% ipython --no-banner

In [1]: import numpy as np

In [2]: from numpy import linalg as LA

In [3]: np.set_printoptions(suppress=True, linewidth=120)

In [4]: W0 = np.array([[1, 2, 2, 2], [0, 0, 1, 1], [1, 0, 2, 3], [2, 0, 3, 3], [1, 2, 5, 5]])

In [5]: rng = np.random.default_rng(8126)

In [6]: idx = rng.permutation(4)

In [7]: out = W0[:, idx] * rng.choice([-1, 1], 4)

In [8]: out
Out[8]: 
array([[ 2, -2, -1,  2],
       [ 0, -1,  0,  1],
       [ 0, -3, -1,  2],
       [ 0, -3, -2,  3],
       [ 2, -5, -1,  5]])

In [9]: U, _, Vt = LA.svd(W0.T @ out)

In [10]: idx
Out[10]: array([1, 3, 0, 2])

In [11]: np.round(U @ Vt, 1) + 0
Out[11]: 
array([[ 0.,  0., -1.,  0.],
       [ 1.,  0.,  0.,  0.],
       [ 0.,  0.,  0.,  1.],
       [ 0., -1.,  0.,  0.]])

In [12]: np.round(LA.lstsq(W0, out)[0], 1) + 0
Out[12]: 
array([[ 0.,  0., -1.,  0.],
       [ 1.,  0.,  0.,  0.],
       [ 0.,  0.,  0.,  1.],
       [ 0., -1.,  0.,  0.]])

In [13]: W0.reshape(5, 5)
ValueError: cannot reshape array of size 20 into shape (5,5)


In [14]: W0.ravel(order="F")
Out[14]: array([1, 0, 1, 2, 1, 2, 0, 0, 0, 2, 2, 1, 2, 3, 5, 2, 1, 3, 3, 5])

In [15]: W0.reshape(-1, 2)
Out[15]: 
array([[1, 2],
       [2, 2],
       [0, 0],
       [1, 1],
       [1, 0],
       [2, 3],
       [2, 0],
       [3, 3],
       [1, 2],
       [5, 5]])

In [16]: W0.reshape(2, -1)
Out[16]: 
array([[1, 2, 2, 2, 0, 0, 1, 1, 1, 0],
       [2, 3, 2, 0, 3, 3, 1, 2, 5, 5]])

In [17]: T = W0.reshape(5, 2, -1)

In [18]: np.einsum("ihd,jhd->hij", T, T).shape
Out[18]: (2, 5, 5)

In [19]: np.einsum("ihd,ihd->ih", T, T)
Out[19]: 
array([[ 5,  8],
       [ 0,  2],
       [ 1, 13],
       [ 4, 18],
       [ 5, 50]])

In [20]: T[:, 0]
Out[20]: 
array([[1, 2],
       [0, 0],
       [1, 0],
       [2, 0],
       [1, 2]])

In [21]: Q = W0.astype(float).copy()

In [22]: for j in range(4):
    ...:     Q[:, j] -= Q[:, :j] @ (Q[:, :j].T @ Q[:, j])
    ...:     Q[:, j] /= LA.norm(Q[:, j])
    ...: 

In [23]: np.round(Q.T @ W0, 1) + 0
Out[23]: 
array([[2.6, 1.5, 5.7, 6. ],
       [0. , 2.4, 2.3, 2. ],
       [0. , 0. , 2.4, 2.6],
       [0. , 0. , 0. , 0.9]])

In [24]: np.round(Q.T @ Q, 1) + 0
Out[24]: 
array([[1., 0., 0., 0.],
       [0., 1., 0., 0.],
       [0., 0., 1., 0.],
       [0., 0., 0., 1.]])

In [25]: out = W0 / np.sqrt((W0 ** 2).mean(axis=1, keepdims=True))

In [26]: LA.matrix_rank(out) == LA.matrix_rank(W0)
Out[26]: np.True_

In [27]: np.round(W0 - W0.mean(axis=1, keepdims=True), 1)
Out[27]: 
array([[-0.8,  0.2,  0.2,  0.2],
       [-0.5, -0.5,  0.5,  0.5],
       [-0.5, -1.5,  0.5,  1.5],
       [ 0. , -2. ,  1. ,  1. ],
       [-2.2, -1.2,  1.8,  1.8]])

In [28]: np.round(LA.norm(out, axis=1), 1)
Out[28]: array([2., 2., 2., 2., 2.])

In [29]: hat = W0 @ LA.solve(W0.T @ W0, W0.T)

In [30]: np.trace(hat)
Out[30]: np.float64(4.0)

In [31]: np.round(hat @ W0[:, 1], 1) + 0
Out[31]: array([2., 0., 0., 0., 2.])

In [32]: np.round((np.eye(5) - hat) @ W0, 1) + 0
Out[32]: 
array([[0., 0., 0., 0.],
       [0., 0., 0., 0.],
       [0., 0., 0., 0.],
       [0., 0., 0., 0.],
       [0., 0., 0., 0.]])

In [33]: hat.round(1) + 0
Out[33]: 
array([[ 0.9, -0.3,  0. ,  0. ,  0.1],
       [-0.3,  0.2,  0. ,  0. ,  0.3],
       [ 0. ,  0. ,  1. ,  0. ,  0. ],
       [ 0. ,  0. ,  0. ,  1. ,  0. ],
       [ 0.1,  0.3,  0. ,  0. ,  0.9]])

In [34]: np.round(LA.eigvalsh(hat), 1) + 0
Out[34]: array([0., 1., 1., 1., 1.])
